$ ipython --no-banner

In [1]: import numpy as np

In [2]: import numpy.linalg as la

In [3]: np.set_printoptions(precision=2, suppress=True, linewidth=140, legacy="1.25")

In [4]: rng = np.random.default_rng(18274)

In [5]: F = np.array([[-5, 5, 0, 4, -5, 3, 0],
   ...:     [4, -5, 1, 5, -3, -1, 3],
   ...:     [4, -2, -3, -1, -5, 3, 4],
   ...:     [1, -1, 0, 0, -3, -3, -5],
   ...:     [4, 1, 4, 4, -4, 1, 1],
   ...:     [0, 1, 0, 0, 2, 3, 3],
   ...:     [-4, -3, 4, 5, -5, 4, 4],
   ...:     [1, 4, 0, -5, 5, 2, 5],
   ...:     [-4, -2, -4, -4, -3, -5, 0]]) * (rng.random((9, 7)) < 0.3)

In [6]: F
Out[6]: 
array([[ 0,  5,  0,  0,  0,  0,  0],
       [ 0, -5,  0,  5,  0,  0,  0],
       [ 0,  0,  0,  0,  0,  0,  4],
       [ 0,  0,  0,  0,  0, -3, -5],
       [ 0,  0,  4,  0,  0,  1,  0],
       [ 0,  1,  0,  0,  0,  3,  0],
       [ 0, -3,  4,  5,  0,  0,  0],
       [ 0,  4,  0,  0,  0,  0,  5],
       [ 0,  0,  0, -4,  0,  0,  0]])

In [7]: A2 = F + rng.integers(-2, 3, (9, 5)) @ rng.integers(-2, 3, (5, 7))

In [8]: A2
Out[8]: 
array([[ -1,   3,   6,   0, -11,  -2,  -2],
       [  2,   0,   1,   3,  -8,   1,   1],
       [ -1,  -1,  -1,  -3,  11,   3,   4],
       [  2,   4,   2,  -8,   4,   3,  -3],
       [ -1,   2,   0,   0,   3,  -1,  -6],
       [  2,   3,   2,  -3,  -4,   4,   0],
       [ -3,  -5,   5,   6,  -2,  -3,  -6],
       [  2,  10,  -1,  -1,  -9,  -1,   3],
       [  0,   2,  -2, -10,  12,   4,  -2]])

In [9]: np.abs(A2 - F).sum(axis=1)
Out[9]: array([24, 20, 20, 28, 18, 14, 18, 22, 28])

In [10]: vec = np.array([-1, 1, 1, -3, -1, 3, -3])

In [11]: y = A2 @ vec

In [12]: la.solve(A2.T @ A2, A2.T @ y)
Out[12]: array([-1.,  1.,  1., -3., -1.,  3., -3.])

In [13]: np.round(la.pinv(A2) @ A2, 2) + 0
Out[13]: 
array([[1., 0., 0., 0., 0., 0., 0.],
       [0., 1., 0., 0., 0., 0., 0.],
       [0., 0., 1., 0., 0., 0., 0.],
       [0., 0., 0., 1., 0., 0., 0.],
       [0., 0., 0., 0., 1., 0., 0.],
       [0., 0., 0., 0., 0., 1., 0.],
       [0., 0., 0., 0., 0., 0., 1.]])

In [14]: y = y + 0.02 * rng.normal(size=9)

In [15]: y
Out[15]: array([21.03, -1.98, -6.03, 42.  , 15.  , 28.01, -4.01,  7.01, 36.02])

In [16]: c, *_ = la.lstsq(A2, y)

In [17]: np.round(A2.T @ (y - A2 @ c), 2) + 0
Out[17]: array([0., 0., 0., 0., 0., 0., 0.])

In [18]: [round(float(la.norm(la.solve(A2.T @ A2 + lam * np.eye(7), A2.T @ y))), 2) for lam in (0, 1, 10, 100)]
Out[18]: [5.58, 5.23, 4.65, 3.08]

In [19]: c.round()
Out[19]: array([-1.,  1.,  1., -3., -1.,  3., -3.])
